In [1]: import numpy as np

In [2]: np.set_printoptions(precision=2, suppress=True, linewidth=120)

In [3]: def rnd(a):
   ...:     return np.round(a, 2) + 0
   ...: 

In [4]: W0 = np.load("out5.npy")

In [5]: print(W0)
[[-4. -9.  1.  2.  1.]
 [ 7.  1.  0.  0.  3.]
 [ 0.  0.  3.  4.  5.]
 [ 0.  0.  5.  5.  0.]
 [ 0.  0.  1.  3.  4.]]

In [6]: G = W0.T @ W0

In [7]: print(G)
[[ 65.  43.  -4.  -8.  17.]
 [ 43.  82.  -9. -18.  -6.]
 [ -4.  -9.  36.  42.  20.]
 [ -8. -18.  42.  54.  34.]
 [ 17.  -6.  20.  34.  51.]]

In [8]: print((W0 @ W0.T).shape)
(5, 5)

In [9]: print(np.trace(G), (W0 ** 2).sum())
288.0 288.0

In [10]: rng = np.random.default_rng(8747)

In [11]: idx = rng.permutation(5)

In [12]: print(idx)
[2 0 3 1 4]

In [13]: Y = G[idx][:, idx]

In [14]: print(np.allclose(Y, G))
False

In [15]: x0 = np.array([1, 0, 1, 2, 2])

In [16]: y = W0 @ x0

In [17]: print(y)
[ 3. 13. 21. 15. 15.]

In [18]: print(rnd(np.linalg.solve(W0, 5 * y)))
[ 5.  0.  5. 10. 10.]

In [19]: print(rnd(np.linalg.solve(W0.T, W0[3])))
[0. 0. 0. 1. 0.]

In [20]: print(rnd(np.linalg.solve(W0, y + W0[:, 4])))
[1. 0. 1. 2. 3.]

In [21]: idx = rng.permutation(5)

In [22]: print(idx)
[1 4 2 3 0]

In [23]: Y = W0[idx][:, idx]

In [24]: print(rnd(np.linalg.det(Y)), rnd(np.linalg.det(W0[idx])))
1770.0 1770.0

In [25]: Y = np.linalg.inv(W0)

In [26]: print((np.abs(Y) > 1e-9).astype(int))
[[1 1 1 1 1]
 [1 1 1 1 1]
 [0 0 1 1 1]
 [0 0 1 1 1]
 [0 0 1 1 1]]

In [27]: print(rnd(np.linalg.det(W0) * Y))
[[   30.   270.  -260.   127.   115.]
 [ -210.  -120.    50.    -4.    80.]
 [    0.     0.  1180.   -59. -1475.]
 [    0.     0. -1180.   413.  1475.]
 [    0.     0.   590.  -295.  -295.]]

In [28]: print(rnd(np.linalg.cond(W0)))
18.02

In [29]: print(rnd(Y))
[[ 0.02  0.15 -0.15  0.07  0.06]
 [-0.12 -0.07  0.03  0.    0.05]
 [ 0.    0.    0.67 -0.03 -0.83]
 [ 0.    0.   -0.67  0.23  0.83]
 [ 0.    0.    0.33 -0.17 -0.17]]

In [30]: print(rnd(W0 @ Y))
[[1. 0. 0. 0. 0.]
 [0. 1. 0. 0. 0.]
 [0. 0. 1. 0. 0.]
 [0. 0. 0. 1. 0.]
 [0. 0. 0. 0. 1.]]

In [31]: print(rnd(np.linalg.inv(Y)))
[[-4. -9.  1.  2.  1.]
 [ 7.  1.  0.  0.  3.]
 [ 0.  0.  3.  4.  5.]
 [ 0.  0.  5.  5.  0.]
 [ 0.  0.  1.  3.  4.]]

In [32]: X = np.loadtxt("case2.csv", delimiter=",")

In [33]: print(X)
[[-2.64  0.23 -0.05  2.1  -1.04 -0.07 -0.06 -0.6 ]
 [-1.49 -0.43 -4.69 -2.77  3.57 -2.18 -3.77 -1.43]
 [ 0.27  0.12 -0.06 -0.72  0.67 -0.41 -1.28 -0.17]
 [ 1.41 -0.17  0.93 -0.36 -1.54  0.76  2.58  1.55]
 [-1.4  -0.01 -1.78 -0.29  2.29 -1.16 -1.91 -1.03]
 [ 2.27 -0.41  1.23 -0.17  1.29  0.52  0.47  0.45]
 [-0.65  0.03  1.66  1.99 -0.99  0.99  1.25 -0.58]]

In [34]: Y = X / np.sqrt((X ** 2).mean(axis=1, keepdims=True))

In [35]: print(rnd(np.linalg.norm(Y, axis=1)))
[2.83 2.83 2.83 2.83 2.83 2.83 2.83]

In [36]: print(np.linalg.matrix_rank(Y) == np.linalg.matrix_rank(X))
True

In [37]: print(np.linalg.matrix_rank(X - X.mean(axis=1, keepdims=True)))
7

In [38]: print(rnd(X.sum(axis=1)))
[ -2.13 -13.19  -1.58   5.16  -5.29   5.65   3.7 ]

In [39]: print(rnd(X.sum(axis=0)))
[-2.23 -0.64 -2.76 -0.22  4.25 -1.55 -2.72 -1.81]

In [40]: print(rnd(np.linalg.svd(X, compute_uv=False)))
[10.    5.    2.5   1.25  0.62  0.31  0.16]

In [41]: print(np.count_nonzero(X))
56

In [42]: print(np.unravel_index(np.abs(X).argmax(), X.shape))
(np.int64(1), np.int64(2))

In [43]: print(np.abs(X).max())
4.69

In [44]: print(rnd(X.mean(axis=0)))
[-0.32 -0.09 -0.39 -0.03  0.61 -0.22 -0.39 -0.26]
